In [1]: import numpy as np

In [2]: from numpy import linalg as LA

In [3]: np.set_printoptions(precision=4, suppress=True, linewidth=100)

In [4]: rd = lambda a: np.round(a, 4) + 0

In [5]: data = np.loadtxt("a.csv", delimiter=",")

In [6]: print(data)
[[-0.4 -0.4 -0.1 -1.1 -0.6  1.9 -1.   0.7 -1.1]
 [ 0.6  0.8 -1.3 -1.2 -0.5  0.4  1.8 -0.7 -0.5]
 [ 0.   1.1  0.9 -0.7  0.2  1.2  1.1  0.   1.8]
 [ 0.7  1.6  0.3 -0.3  0.   0.9 -0.9  1.   0.5]
 [ 0.8  0.2  0.4 -0.9 -1.7  1.4 -0.2  0.9  1.2]
 [ 0.8 -0.4  0.4  0.9  2.3  0.9  0.  -0.4  0.6]
 [ 0.3 -0.7 -1.3 -0.9 -1.4  0.1  2.3 -1.3 -1. ]
 [-0.9  0.8 -0.3  0.1  0.4 -2.1 -1.3 -0.2 -0.3]
 [ 0.5  1.9  1.  -0.5  1.3  0.7 -0.5  0.9 -0.5]
 [ 1.7  0.9 -0.6  1.4 -0.3 -1.9 -3.6  1.   0.9]
 [-0.2  1.6  0.1  1.4  0.6  0.5  0.1 -1.4  1.4]]

In [7]: x0 = np.array([3, -1, -2, -2, 3, 1, 2, 0, 0])

In [8]: y = data @ x0

In [9]: print(rd(LA.pinv(data) @ data))
[[1. 0. 0. 0. 0. 0. 0. 0. 0.]
 [0. 1. 0. 0. 0. 0. 0. 0. 0.]
 [0. 0. 1. 0. 0. 0. 0. 0. 0.]
 [0. 0. 0. 1. 0. 0. 0. 0. 0.]
 [0. 0. 0. 0. 1. 0. 0. 0. 0.]
 [0. 0. 0. 0. 0. 1. 0. 0. 0.]
 [0. 0. 0. 0. 0. 0. 1. 0. 0.]
 [0. 0. 0. 0. 0. 0. 0. 1. 0.]
 [0. 0. 0. 0. 0. 0. 0. 0. 1.]]

In [10]: rng = np.random.default_rng(14)

In [11]: y = y + 0.02 * rng.normal(size=11)

In [12]: print(rd(y))
[-0.2861  8.4804  2.4685 -0.4585 -0.9071  8.025   6.5007 -6.5898  2.2205 -7.4176 -2.647 ]

In [13]: coef, *_ = LA.lstsq(data, y)

In [14]: print(coef.round())
[ 3. -1. -2. -2.  3.  1.  2. -0. -0.]

In [15]: print(rd(data.T @ (y - data @ coef)))
[0. 0. 0. 0. 0. 0. 0. 0. 0.]

In [16]: x0 = np.array([-3, -9, -4, 8, 2, 7, 4, -2, -1])

In [17]: h1 = np.maximum(data @ x0, 0)

In [18]: print(rd(h1))
[ 4.2  0.   0.   0.   0.  17.9 14.1  0.   0.   0.   3.5]

In [19]: print(rd(np.maximum(data @ x0, 0) - np.maximum(-data @ x0, 0)))
[  4.2  -2.5  -7.7 -19.9 -10.4  17.9  14.1 -20.9 -22.4 -30.8   3.5]

In [20]: print(data * (h1 > 1e-9)[:, None])
[[-0.4 -0.4 -0.1 -1.1 -0.6  1.9 -1.   0.7 -1.1]
 [ 0.   0.  -0.  -0.  -0.   0.   0.  -0.  -0. ]
 [ 0.   0.   0.  -0.   0.   0.   0.   0.   0. ]
 [ 0.   0.   0.  -0.   0.   0.  -0.   0.   0. ]
 [ 0.   0.   0.  -0.  -0.   0.  -0.   0.   0. ]
 [ 0.8 -0.4  0.4  0.9  2.3  0.9  0.  -0.4  0.6]
 [ 0.3 -0.7 -1.3 -0.9 -1.4  0.1  2.3 -1.3 -1. ]
 [-0.   0.  -0.   0.   0.  -0.  -0.  -0.  -0. ]
 [ 0.   0.   0.  -0.   0.   0.  -0.   0.  -0. ]
 [ 0.   0.  -0.   0.  -0.  -0.  -0.   0.   0. ]
 [-0.2  1.6  0.1  1.4  0.6  0.5  0.1 -1.4  1.4]]

In [21]: print(rd(np.maximum(data @ (3 * x0), 0)))
[12.6  0.   0.   0.   0.  53.7 42.3  0.   0.   0.  10.5]

In [22]: P = data @ LA.solve(data.T @ data, data.T)

In [23]: print(rd(LA.eigvalsh(P)))
[0. 0. 1. 1. 1. 1. 1. 1. 1. 1. 1.]

In [24]: print(np.allclose(P @ P, P))
True

In [25]: arr = np.loadtxt("test1.csv", delimiter=",")

In [26]: print(arr)
[[ 1.  0.  0.  0.  0.  0.  0.  0.  0.  0.]
 [ 0.  0.  0.  0.  0.  0.  0.  0.  0.  0.]
 [ 1.  0.  0.  0.  0.  0.  0.  0.  0.  0.]
 [ 1.  2.  0. -1.  0.  0.  0.  0.  0.  0.]
 [ 1.  2. -1.  0.  1.  0.  0.  0.  0.  0.]
 [-2.  1.  2.  0.  1.  2.  0.  0.  0.  0.]
 [-1.  2. -1. -2. -1.  0. -1.  0.  0.  0.]
 [ 2.  1.  1.  2.  1. -2.  0.  1.  0.  0.]
 [-1.  2.  1. -2.  0.  0.  0.  1.  2.  0.]
 [ 1.  0.  2.  2. -2. -1. -1. -1.  2.  1.]]

In [27]: x0 = np.array([1, -8, 3, -7, 2, -5, -4, 9, -7, -4])

In [28]: print(arr * x0)
[[  1.  -0.   0.  -0.   0.  -0.  -0.   0.  -0.  -0.]
 [  0.  -0.   0.  -0.   0.  -0.  -0.   0.  -0.  -0.]
 [  1.  -0.   0.  -0.   0.  -0.  -0.   0.  -0.  -0.]
 [  1. -16.   0.   7.   0.  -0.  -0.   0.  -0.  -0.]
 [  1. -16.  -3.  -0.   2.  -0.  -0.   0.  -0.  -0.]
 [ -2.  -8.   6.  -0.   2. -10.  -0.   0.  -0.  -0.]
 [ -1. -16.  -3.  14.  -2.  -0.   4.   0.  -0.  -0.]
 [  2.  -8.   3. -14.   2.  10.  -0.   9.  -0.  -0.]
 [ -1. -16.   3.  14.   0.  -0.  -0.   9. -14.  -0.]
 [  1.  -0.   6. -14.  -4.   5.   4.  -9. -14.  -4.]]

In [29]: print((arr @ x0).argmax())
7

In [30]: print(LA.matrix_rank(arr - arr[0, 0] * np.eye(10)))
8

In [31]: print(arr @ arr)
[[ 1.  0.  0.  0.  0.  0.  0.  0.  0.  0.]
 [ 0.  0.  0.  0.  0.  0.  0.  0.  0.  0.]
 [ 1.  0.  0.  0.  0.  0.  0.  0.  0.  0.]
 [ 0. -2.  0.  1.  0.  0.  0.  0.  0.  0.]
 [ 1.  2. -1.  0.  1.  0.  0.  0.  0.  0.]
 [-3.  4.  3.  0.  3.  4.  0.  0.  0.  0.]
 [-4. -8.  2.  4.  0.  0.  1.  0.  0.  0.]
 [12.  5. -4.  0.  0. -6.  0.  1.  0.  0.]
 [-2.  1.  3.  0.  1. -2.  0.  3.  4.  0.]
 [ 3.  0.  4. -4. -5. -1.  0.  0.  6.  1.]]

In [32]: print(rd(np.sort(LA.eigvals(arr))))
[-1. -1.  0.  0.  1.  1.  1.  1.  2.  2.]

In [33]: print(np.prod(np.diag(arr)), rd(LA.det(arr)))
0.0 0.0

In [34]: lab = rng.permutation(10)

In [35]: print(lab)
[1 7 0 3 5 6 4 2 8 9]

In [36]: Y = arr[lab][:, lab]

In [37]: print(np.diag(Y))
[ 0.  1.  1. -1.  2. -1.  1.  0.  2.  1.]

In [38]: print(np.trace(Y))
6.0

In [39]: print(rd(np.sort(np.abs(LA.eigvals(Y)))))
[0. 0. 1. 1. 1. 1. 1. 1. 2. 2.]

In [40]: print(np.unique(arr.round(6), axis=0).shape)
(9, 10)

In [41]: mat = np.loadtxt("run10.csv", delimiter=",")

In [42]: print(mat)
[[  8.4341  -0.8548   7.337    9.4883]
 [ 30.2261   0.8094   4.9511  13.2769]
 [-11.6198  -1.2358  10.5383  -4.1202]
 [ -5.1836  -9.8345  -3.3998  18.5592]
 [  6.6833   7.7699 -17.6511   6.7119]
 [ -8.618    7.654    1.2394 -16.3994]
 [ -5.2998   1.4548  16.2454  -7.021 ]
 [ -8.7872   6.3698  -4.4668   8.9481]
 [-12.3105  -8.9858  -0.4299   8.3062]
 [ -5.3397  -5.6855  16.7189   6.2687]
 [-15.2432  -7.5917  11.6461  -5.6414]
 [-12.626   12.0345  -6.5205  10.4336]
 [-23.8499  -0.2031  -1.9121  -3.5508]
 [ -6.0998   4.1697   7.4327  -4.0753]
 [ -8.0867  -1.1184   1.2041  -6.2334]
 [ -1.5406  -5.3602  -1.1392 -10.1326]
 [  7.7239  -6.3809   3.8579   3.1998]
 [ -1.678   -3.1905  -4.2661 -11.0126]
 [ -7.857    3.2115   5.7575  -3.6934]
 [ -9.4857   7.345    4.9153   0.5307]
 [  9.5023 -13.8656   0.211    1.6448]
 [  9.604    4.4817  -1.9091  16.4703]
 [ -0.6212   3.5407   4.9292   4.6853]
 [ -8.7166  -4.1118   1.1748  -0.983 ]
 [-17.5063 -13.6853  -3.1848 -16.3118]
 [ -7.9666  -4.0876  -1.8932  11.3151]
 [ -9.6821   8.2863  -0.0475 -12.0924]
 [-20.0219  -3.0385  -0.0189   1.1424]
 [  4.3321   2.4784  -4.3082  19.5946]
 [  8.7542   0.6107  -1.6166   8.4806]
 [ -6.3798   4.3464   3.9309   6.328 ]
 [ -9.9503  -6.2426  -0.1925  13.131 ]
 [  8.0375 -16.6589   3.6545   7.8802]
 [ 14.0957  -3.0288  -0.6855   4.5051]
 [ -5.6065  -0.5513   7.6912  11.7571]
 [ -4.5419  -0.4099   8.1301  14.8496]
 [ -8.6424   9.4492 -18.7061  -8.5532]]

In [43]: Xs = (mat - mat.mean(axis=0)) / mat.std(axis=0)

In [44]: print(np.argwhere(np.abs(Xs) > 2))
[[ 1  0]
 [ 4  2]
 [ 6  2]
 [ 9  2]
 [32  1]
 [36  2]]

In [45]: coef = LA.lstsq(np.delete(Xs, 3, axis=1), Xs[:, 3])[0]

In [46]: print(rd(coef))
[ 0.407  -0.0239 -0.024 ]

In [47]: O, V = LA.qr(mat[:, :3])[0], LA.qr(mat[:, 3:])[0]

In [48]: s = LA.svd(O.T @ V, compute_uv=False)

In [49]: print(rd(s))
[0.2944]

In [50]: print((s > 0.9).sum())
0

In [51]: lab = mat[:, 1] > np.median(mat[:, 1])

In [52]: r0 = mat[lab].mean(axis=0) - mat[~lab].mean(axis=0)

In [53]: print(np.argsort(-np.abs(r0).round(6), kind="stable"))
[1 2 0 3]

In [54]: x0 = np.array([-2, -1, 1, 1])

In [55]: y = mat @ x0

In [56]: coef, lr = np.zeros(4), 1 / LA.norm(mat, 2) ** 2

In [57]: for i in range(200):
    ...:     coef -= lr * mat.T @ (mat @ coef - y)
    ...:     if i % 50 == 0: print(i, round(LA.norm(mat @ coef - y), 4))
    ...: 
0 59.6621
50 0.0
100 0.0
150 0.0

In [58]: print(rd(coef))
[-2. -1.  1.  1.]

In [59]: print(rd(LA.cond(mat)))
2.0078

In [60]: Y = np.array([[7, 6], [7, 3]])

In [61]: W2 = np.array([[1, 1, -1], [1, 2, -1], [0, -2, 0]])

In [62]: m1 = np.block([[Y, np.zeros((2, 3))], [np.zeros((3, 2)), W2]])

In [63]: print(m1)
[[ 7.  6.  0.  0.  0.]
 [ 7.  3.  0.  0.  0.]
 [ 0.  0.  1.  1. -1.]
 [ 0.  0.  1.  2. -1.]
 [ 0.  0.  0. -2.  0.]]

In [64]: left, s, VT = LA.svd(m1)

In [65]: print(rd(s))
[11.8257  3.38    1.7758  1.2552  0.    ]

In [66]: Y = left[:, :4] @ np.diag(s[:4]) @ VT[:4]

In [67]: print(rd(np.abs(m1 - Y).max()))
0.0

In [68]: print(rd(Y))
[[ 7.  6.  0.  0.  0.]
 [ 7.  3.  0.  0.  0.]
 [ 0.  0.  1.  1. -1.]
 [ 0.  0.  1.  2. -1.]
 [ 0.  0.  0. -2.  0.]]

In [69]: print(rd(LA.norm(m1 - Y, 2)), rd(s[4]))
0.0 0.0

In [70]: print(LA.matrix_rank(Y))
4

In [71]: print(LA.matrix_rank(m1, rtol=0.05))
4

In [72]: print(rd(LA.norm(m1 - Y) / LA.norm(m1)))
0.0

In [73]: K = np.loadtxt("dump.csv", delimiter=",")

In [74]: print(K)
[[ 3.  0.  0.  0.  0.  0.  0.]
 [-1.  3.  0.  0.  0.  0.  0.]
 [ 0. -1. -3.  0.  0.  0.  0.]
 [-3. -1.  0.  2.  0.  0.  0.]
 [-2. -3.  0.  1.  1.  0.  0.]
 [-2. -1. -1.  0. -2.  1.  0.]
 [-2.  1. -2.  3.  3.  2. -1.]]

In [75]: print(K @ K)
[[  9.   0.   0.   0.   0.   0.   0.]
 [ -6.   9.   0.   0.   0.   0.   0.]
 [  1.   0.   9.   0.   0.   0.   0.]
 [-14.  -5.   0.   4.   0.   0.   0.]
 [ -8. -13.   0.   3.   1.   0.   0.]
 [ -3.   3.   2.  -2.  -4.   1.   0.]
 [-24. -10.   6.   6.  -4.   0.   1.]]

In [76]: print(rd(LA.matrix_power(K, 4)))
[[  81.    0.    0.    0.    0.    0.    0.]
 [-108.   81.    0.    0.    0.    0.    0.]
 [  18.    0.   81.    0.    0.    0.    0.]
 [-152.  -65.    0.   16.    0.    0.    0.]
 [ -44. -145.    0.   15.    1.    0.    0.]
 [  14.   92.   20.  -22.   -8.    1.    0.]
 [-226.  -78.   60.   18.   -8.    0.    1.]]

In [77]: print(np.allclose(K, K.T))
False

In [78]: print(np.allclose(K @ K.T, K.T @ K))
False

In [79]: print((K + K.T) / 2)
[[ 3.  -0.5  0.  -1.5 -1.  -1.  -1. ]
 [-0.5  3.  -0.5 -0.5 -1.5 -0.5  0.5]
 [ 0.  -0.5 -3.   0.   0.  -0.5 -1. ]
 [-1.5 -0.5  0.   2.   0.5  0.   1.5]
 [-1.  -1.5  0.   0.5  1.  -1.   1.5]
 [-1.  -0.5 -0.5  0.  -1.   1.   1. ]
 [-1.   0.5 -1.   1.5  1.5  1.  -1. ]]

In [80]: assert K == K.T
Traceback (most recent call last):
  Cell In[80], line 1
    assert K == K.T
ValueError: The truth value of an array with more than one element is ambiguous. Use a.any() or a.all()
